In [1]: import numpy as np

In [2]: np.set_printoptions(precision=1, suppress=True, linewidth=120, sign=" ")

In [3]: tidy = lambda a: np.round(a, 1) + 0

In [4]: X = np.load("sample2.npy")

In [5]: print(X)
[[ 2.   0.   6.9  6.1  7.   3.1 -0.1  2.3  3.1  3.2]
 [ 2.1 -0.1  7.1  6.   6.9  3.2  0.1  2.   3.2  3. ]
 [ 2.   0.   7.   6.   6.9  2.9  0.1  2.1  3.1  3. ]
 [ 2.   0.2  6.8  6.1  6.9  3.1  0.1  1.9  2.9  2.9]
 [ 2.   0.1  7.   6.1  7.   2.9  0.1  2.   3.2  3.1]
 [ 6.2  3.9  0.1  6.1  6.9  1.1  8.1  5.   8.9  4.1]
 [ 5.9  3.8  0.2  6.   6.8  1.1  8.   5.   9.1  3.9]
 [ 6.1  4.   0.1  6.   6.9  1.1  7.9  4.8  9.1  3.9]
 [ 6.   4.   0.   6.   7.   1.1  7.9  4.8  9.2  3.8]
 [ 5.9  4.1 -0.2  5.9  7.1  1.1  8.   5.   9.1  3.8]
 [ 6.   6.   5.9  2.9  3.   6.2  0.1  2.   8.9  8.9]
 [ 6.1  6.1  6.1  2.9  3.   6.2  0.   1.9  9.1  9. ]
 [ 6.   5.9  6.1  2.8  3.   6.  -0.1  2.   9.   9. ]
 [ 5.9  6.   6.   3.   3.   5.9  0.   2.   9.   9. ]
 [ 5.9  6.   6.1  3.1  3.2  6.2  0.   2.   9.   9.1]]

In [6]: U, sv, vt = np.linalg.svd(X)

In [7]: print(np.argmax(sv[:-1] / (sv[1:] + 1e-6)) + 1)
3

In [8]: print(tidy(sv))
[ 57.6  22.1  17.4   0.5   0.5   0.4   0.4   0.2   0.2   0.1]

In [9]: M2 = U[:, :3] @ np.diag(sv[:3]) @ vt[:3]

In [10]: print(tidy(M2))
[[ 2.   0.1  7.   6.1  7.   3.1  0.   2.1  3.1  3.1]
 [ 2.   0.1  7.   6.1  7.   3.1  0.   2.1  3.1  3.1]
 [ 2.   0.   6.9  6.   6.9  3.   0.1  2.1  3.1  3. ]
 [ 2.   0.   6.9  6.   6.9  3.   0.1  2.   3.   3. ]
 [ 2.1  0.1  7.   6.1  7.   3.   0.1  2.1  3.1  3.1]
 [ 6.   4.   0.1  6.   7.   1.1  8.   4.9  9.1  3.9]
 [ 6.   3.9  0.1  6.   6.9  1.1  7.9  4.9  9.   3.9]
 [ 6.   4.   0.1  6.   6.9  1.1  7.9  4.9  9.1  3.9]
 [ 6.   4.   0.   6.   6.9  1.1  8.   4.9  9.1  3.9]
 [ 6.   4.  -0.1  6.   6.9  1.   8.1  4.9  9.1  3.8]
 [ 6.   6.   5.9  2.9  3.   6.   0.1  2.   9.   8.9]
 [ 6.   6.1  6.1  2.9  3.   6.2  0.   2.   9.1  9.1]
 [ 5.9  6.   6.1  2.9  3.   6.1 -0.1  1.9  8.9  9. ]
 [ 6.   6.   6.   2.9  3.   6.   0.   2.   9.   8.9]
 [ 6.   6.   6.2  3.1  3.2  6.1  0.   2.   9.   9. ]]

In [11]: print(tidy(np.linalg.norm(X - M2) / np.linalg.norm(X)))
0.0

In [12]: print(X.ravel(order="F"))
[ 2.   2.1  2.   2.   2.   6.2  5.9  6.1  6.   5.9  6.   6.1  6.   5.9  5.9  0.  -0.1  0.   0.2  0.1  3.9  3.8  4.
  4.   4.1  6.   6.1  5.9  6.   6.   6.9  7.1  7.   6.8  7.   0.1  0.2  0.1  0.  -0.2  5.9  6.1  6.1  6.   6.1  6.1
  6.   6.   6.1  6.1  6.1  6.   6.   6.   5.9  2.9  2.9  2.8  3.   3.1  7.   6.9  6.9  6.9  7.   6.9  6.8  6.9  7.
  7.1  3.   3.   3.   3.   3.2  3.1  3.2  2.9  3.1  2.9  1.1  1.1  1.1  1.1  1.1  6.2  6.2  6.   5.9  6.2 -0.1  0.1
  0.1  0.1  0.1  8.1  8.   7.9  7.9  8.   0.1  0.  -0.1  0.   0.   2.3  2.   2.1  1.9  2.   5.   5.   4.8  4.8  5.
  2.   1.9  2.   2.   2.   3.1  3.2  3.1  2.9  3.2  8.9  9.1  9.1  9.2  9.1  8.9  9.1  9.   9.   9.   3.2  3.   3.
  2.9  3.1  4.1  3.9  3.9  3.8  3.8  8.9  9.   9.   9.   9.1]

In [13]: print(X.reshape(-1, 2))
[[ 2.   0. ]
 [ 6.9  6.1]
 [ 7.   3.1]
 [-0.1  2.3]
 [ 3.1  3.2]
 [ 2.1 -0.1]
 [ 7.1  6. ]
 [ 6.9  3.2]
 [ 0.1  2. ]
 [ 3.2  3. ]
 [ 2.   0. ]
 [ 7.   6. ]
 [ 6.9  2.9]
 [ 0.1  2.1]
 [ 3.1  3. ]
 [ 2.   0.2]
 [ 6.8  6.1]
 [ 6.9  3.1]
 [ 0.1  1.9]
 [ 2.9  2.9]
 [ 2.   0.1]
 [ 7.   6.1]
 [ 7.   2.9]
 [ 0.1  2. ]
 [ 3.2  3.1]
 [ 6.2  3.9]
 [ 0.1  6.1]
 [ 6.9  1.1]
 [ 8.1  5. ]
 [ 8.9  4.1]
 [ 5.9  3.8]
 [ 0.2  6. ]
 [ 6.8  1.1]
 [ 8.   5. ]
 [ 9.1  3.9]
 [ 6.1  4. ]
 [ 0.1  6. ]
 [ 6.9  1.1]
 [ 7.9  4.8]
 [ 9.1  3.9]
 [ 6.   4. ]
 [ 0.   6. ]
 [ 7.   1.1]
 [ 7.9  4.8]
 [ 9.2  3.8]
 [ 5.9  4.1]
 [-0.2  5.9]
 [ 7.1  1.1]
 [ 8.   5. ]
 [ 9.1  3.8]
 [ 6.   6. ]
 [ 5.9  2.9]
 [ 3.   6.2]
 [ 0.1  2. ]
 [ 8.9  8.9]
 [ 6.1  6.1]
 [ 6.1  2.9]
 [ 3.   6.2]
 [ 0.   1.9]
 [ 9.1  9. ]
 [ 6.   5.9]
 [ 6.1  2.8]
 [ 3.   6. ]
 [-0.1  2. ]
 [ 9.   9. ]
 [ 5.9  6. ]
 [ 6.   3. ]
 [ 3.   5.9]
 [ 0.   2. ]
 [ 9.   9. ]
 [ 5.9  6. ]
 [ 6.1  3.1]
 [ 3.2  6.2]
 [ 0.   2. ]
 [ 9.   9.1]]

In [14]: t3 = X.reshape(15, 2, -1)

In [15]: print(np.einsum("ihd,jhd->hij", t3, t3).shape)
(2, 15, 15)

In [16]: print(t3.transpose(1, 0, 2))
[[[ 2.   0.   6.9  6.1  7. ]
  [ 2.1 -0.1  7.1  6.   6.9]
  [ 2.   0.   7.   6.   6.9]
  [ 2.   0.2  6.8  6.1  6.9]
  [ 2.   0.1  7.   6.1  7. ]
  [ 6.2  3.9  0.1  6.1  6.9]
  [ 5.9  3.8  0.2  6.   6.8]
  [ 6.1  4.   0.1  6.   6.9]
  [ 6.   4.   0.   6.   7. ]
  [ 5.9  4.1 -0.2  5.9  7.1]
  [ 6.   6.   5.9  2.9  3. ]
  [ 6.1  6.1  6.1  2.9  3. ]
  [ 6.   5.9  6.1  2.8  3. ]
  [ 5.9  6.   6.   3.   3. ]
  [ 5.9  6.   6.1  3.1  3.2]]

 [[ 3.1 -0.1  2.3  3.1  3.2]
  [ 3.2  0.1  2.   3.2  3. ]
  [ 2.9  0.1  2.1  3.1  3. ]
  [ 3.1  0.1  1.9  2.9  2.9]
  [ 2.9  0.1  2.   3.2  3.1]
  [ 1.1  8.1  5.   8.9  4.1]
  [ 1.1  8.   5.   9.1  3.9]
  [ 1.1  7.9  4.8  9.1  3.9]
  [ 1.1  7.9  4.8  9.2  3.8]
  [ 1.1  8.   5.   9.1  3.8]
  [ 6.2  0.1  2.   8.9  8.9]
  [ 6.2  0.   1.9  9.1  9. ]
  [ 6.  -0.1  2.   9.   9. ]
  [ 5.9  0.   2.   9.   9. ]
  [ 6.2  0.   2.   9.   9.1]]]

In [17]: print(np.swapaxes(t3, 1, 2)[13])
[[ 5.9  5.9]
 [ 6.   0. ]
 [ 6.   2. ]
 [ 3.   9. ]
 [ 3.   9. ]]

In [18]: print(t3.shape)
(15, 2, 5)

In [19]: M2 = np.c_[X[:, :8] @ np.array([[1, 0, 2, 1, 0, 2, 2, -2],
    ...:     [-2, 1, 2, 1, 0, 1, -2, 1],
    ...:     [2, 1, 2, 1, 2, 2, -1, -2],
    ...:     [2, 1, -2, -1, -2, -1, 2, 2],
    ...:     [1, 0, 2, 0, -2, -2, 1, -1],
    ...:     [-1, -1, 0, -2, -1, -1, 1, 1],
    ...:     [2, 1, -2, 1, 0, 1, 1, -1],
    ...:     [-2, -1, 0, -2, -1, -2, 2, 1]]), np.array([8, 9, 3, 7, 2, 0, 8, 8, 7, 3, 3, 7, 6, 5, 2])]

In [20]: print(tidy(M2))
[[ 27.1   7.5  19.8  -8.1 -17.8 -10.1  23.9  -7.1   8. ]
 [ 28.4   7.9  19.8  -7.2 -16.8  -8.6  23.5  -8.3   9. ]
 [ 28.    8.1  19.6  -6.9 -16.8  -8.8  23.1  -8.    3. ]
 [ 27.6   8.2  19.4  -7.  -17.4  -8.9  22.9  -7.2   7. ]
 [ 28.3   8.4  19.8  -6.7 -17.1  -8.8  23.   -7.9   2. ]
 [ 22.8  12.1   5.8   0.  -31.9  -6.4  42.8  -5.4   0. ]
 [ 22.4  11.9   5.4  -0.3 -31.3  -6.7  41.9  -5.1   8. ]
 [ 22.3  12.1   6.4   0.3 -31.5  -6.2  41.6  -5.3   8. ]
 [ 22.1  12.    6.2   0.1 -31.9  -6.8  41.6  -5.    7. ]
 [ 21.1  11.7   6.   -0.3 -32.5  -7.7  41.8  -4.5   3. ]
 [  4.6   6.7  35.8  -1.3  -8.2  10.8  13.2  -6.9   3. ]
 [  4.9   7.   36.8  -0.8  -7.7  11.6  12.7  -7.4   7. ]
 [  4.8   6.7  36.6  -0.9  -7.4  11.2  12.6  -7.6   6. ]
 [  5.    7.1  35.8  -0.9  -7.9  10.9  12.7  -6.9   5. ]
 [  5.3   7.   36.2  -1.5  -8.6  10.3  13.3  -6.8   2. ]]

In [21]: print(np.linalg.matrix_rank(np.c_[X, M2]))
11

In [22]: print(np.linalg.matrix_rank(M2))
9

In [23]: print(tidy(np.linalg.norm(np.linalg.qr(X)[0].T @ M2, axis=0) ** 2 / ((M2 ** 2).sum(axis=0) + 1e-12)))
[ 1.  1.  1.  1.  1.  1.  1.  1.  1.]

In [24]: rng = np.random.default_rng(80720)

In [25]: z = rng.permutation(10)

In [26]: M2 = X[:, z] * rng.choice([-1, 1], 10)

In [27]: print(M2)
[[-3.1  6.1 -3.2 -7.   3.1  2.3  0.1  0.   2.   6.9]
 [-3.2  6.  -3.  -6.9  3.2  2.  -0.1 -0.1  2.1  7.1]
 [-3.1  6.  -3.  -6.9  2.9  2.1 -0.1  0.   2.   7. ]
 [-2.9  6.1 -2.9 -6.9  3.1  1.9 -0.1  0.2  2.   6.8]
 [-3.2  6.1 -3.1 -7.   2.9  2.  -0.1  0.1  2.   7. ]
 [-8.9  6.1 -4.1 -6.9  1.1  5.  -8.1  3.9  6.2  0.1]
 [-9.1  6.  -3.9 -6.8  1.1  5.  -8.   3.8  5.9  0.2]
 [-9.1  6.  -3.9 -6.9  1.1  4.8 -7.9  4.   6.1  0.1]
 [-9.2  6.  -3.8 -7.   1.1  4.8 -7.9  4.   6.   0. ]
 [-9.1  5.9 -3.8 -7.1  1.1  5.  -8.   4.1  5.9 -0.2]
 [-8.9  2.9 -8.9 -3.   6.2  2.  -0.1  6.   6.   5.9]
 [-9.1  2.9 -9.  -3.   6.2  1.9 -0.   6.1  6.1  6.1]
 [-9.   2.8 -9.  -3.   6.   2.   0.1  5.9  6.   6.1]
 [-9.   3.  -9.  -3.   5.9  2.  -0.   6.   5.9  6. ]
 [-9.   3.1 -9.1 -3.2  6.2  2.  -0.   6.   5.9  6.1]]

In [28]: U, _, vt = np.linalg.svd(X.T @ M2)

In [29]: print(z)
[ 8  3  9  4  5  7  6  1  0  2]

In [30]: print(tidy(np.linalg.lstsq(X, M2)[0]))
[[ 0.  0.  0.  0.  0.  0.  0.  0.  1.  0.]
 [ 0.  0.  0.  0.  0.  0.  0.  1.  0.  0.]
 [ 0.  0.  0.  0.  0.  0.  0.  0.  0.  1.]
 [ 0.  1.  0.  0.  0.  0.  0.  0.  0.  0.]
 [ 0.  0.  0. -1.  0.  0.  0.  0.  0.  0.]
 [ 0.  0.  0.  0.  1.  0.  0.  0.  0.  0.]
 [ 0.  0.  0.  0.  0.  0. -1.  0.  0.  0.]
 [ 0.  0.  0.  0.  0.  1.  0.  0.  0.  0.]
 [-1.  0.  0.  0.  0.  0.  0.  0.  0.  0.]
 [ 0.  0. -1.  0.  0.  0.  0.  0.  0.  0.]]
